% ipython --no-banner

In [1]: import numpy as np

In [2]: from numpy import linalg as LA

In [3]: np.set_printoptions(precision=3, suppress=True, linewidth=120)

In [4]: K = np.array([[-0.09, -0.64, 0.83],
   ...:     [-0.06, -0.04, 1.52],
   ...:     [0.16, 1.04, -1.72],
   ...:     [0.01, 0.0, -0.27]])

In [5]: print(K)
[[-0.09 -0.64  0.83]
 [-0.06 -0.04  1.52]
 [ 0.16  1.04 -1.72]
 [ 0.01  0.   -0.27]]

In [6]: M2 = np.array([[3, 9, -6], [1, -6, 7]])

In [7]: basis = np.kron(M2, K)

In [8]: print(basis.shape)
(8, 9)

In [9]: x0 = np.array([0, 1, 1])

In [10]: print(K * x0)
[[-0.   -0.64  0.83]
 [-0.   -0.04  1.52]
 [ 0.    1.04 -1.72]
 [ 0.    0.   -0.27]]

In [11]: print(K @ (2 * x0))
[ 0.38  2.96 -1.36 -0.54]

In [12]: A = np.load("data.npy")

In [13]: print(A)
[[ 0 -2  0  0  0]
 [ 0  0  0 -2  0]
 [ 1  0  0  3  0]
 [ 2  0  0  3  0]]

In [14]: M2 = A / np.sqrt((A ** 2).mean(axis=1, keepdims=True))

In [15]: print(A - A.mean(axis=1, keepdims=True))
[[ 0.4 -1.6  0.4  0.4  0.4]
 [ 0.4  0.4  0.4 -1.6  0.4]
 [ 0.2 -0.8 -0.8  2.2 -0.8]
 [ 1.  -1.  -1.   2.  -1. ]]

In [16]: print(LA.matrix_rank(M2) == LA.matrix_rank(A))
True

In [17]: arr = np.loadtxt("block12.csv", delimiter=",")

In [18]: print(arr)
[[-8.997 -2.992 -4.998 -4.031]
 [-8.974 -2.977 -5.01  -3.995]
 [-9.008 -2.999 -4.966 -3.988]
 [-9.    -2.989 -4.999 -3.987]
 [ 1.009 -5.965  8.041  3.971]
 [ 0.959 -6.008  7.963  3.99 ]
 [ 1.011 -6.014  7.969  4.019]
 [ 1.031 -6.003  8.011  4.009]
 [-3.977 -6.972  9.018 -1.99 ]
 [-3.976 -6.983  8.974 -1.98 ]
 [-3.985 -6.989  8.989 -2.015]
 [-3.957 -7.012  9.    -1.963]]

In [19]: W = np.array([[1, 0, 2, -1], [1, -1, 2, 1], [-2, -2, -2, 2], [3, -3, -3, -3]])

In [20]: beta = np.array([-5, 3, 1, -3])

In [21]: act = np.maximum(arr @ W + beta, 0)

In [22]: print((act > 0).mean(axis=0))
[0.    0.333 0.    0.667]

In [23]: basis = np.array([[-3, 1, -1], [0, -3, -2], [-2, 1, -1], [0, 0, -2]])

In [24]: print((act @ basis).round(6).argmax(axis=1))
[0 0 0 0 0 0 0 0 0 0 0 0]

In [25]: print(act @ basis)
[[  0.    -84.243 -66.366]
 [  0.    -83.946 -65.888]
 [  0.    -83.685 -65.872]
 [  0.    -83.844 -65.844]
 [  0.      0.      0.   ]
 [  0.      0.      0.   ]
 [  0.      0.      0.   ]
 [  0.      0.      0.   ]
 [  0.      0.    -36.022]
 [  0.      0.    -35.762]
 [  0.      0.    -36.038]
 [  0.      0.    -35.668]]

In [26]: lab = arr[:, 2] > np.median(arr[:, 2])

In [27]: u = arr[lab].mean(axis=0) - arr[~lab].mean(axis=0)

In [28]: print(np.argsort(-np.abs(u).round(6), kind="stable"))
[2 0 1 3]

In [29]: print(u)
[ 3.359 -2.658  9.346  1.337]

In [30]: print(round((((arr - arr.mean(axis=0)) @ u > 0) == lab).mean(), 3))
0.833

In [31]: x0 = np.array([-1, 2, 0, 1])

In [32]: rhs = arr @ x0

In [33]: print(np.round(LA.solve(arr.T @ arr, arr.T @ rhs), 3) + 0)
[-1.  2.  0.  1.]

In [34]: print(np.round(LA.lstsq(arr, rhs)[0], 3) + 0)
[-1.  2.  0.  1.]

In [35]: rng = np.random.default_rng(868)

In [36]: rhs = rhs + 0.05 * rng.normal(size=12)

In [37]: print(rhs)
[ -1.047  -1.009  -1.084  -1.016  -9.001  -8.976  -9.007  -9.041 -11.907 -11.981 -12.06  -12.084]

In [38]: beta, *_ = LA.lstsq(arr, rhs)

In [39]: print(beta.round())
[-1.  2. -0.  1.]

In [40]: print(np.round(arr.T @ (rhs - arr @ beta), 3) + 0)
[0. 0. 0. 0.]

In [41]: print(beta.round(3) + 0)
[-0.991  1.998  0.     0.994]

In [42]: print(round(float(LA.norm(rhs - arr @ beta)), 3))
0.11
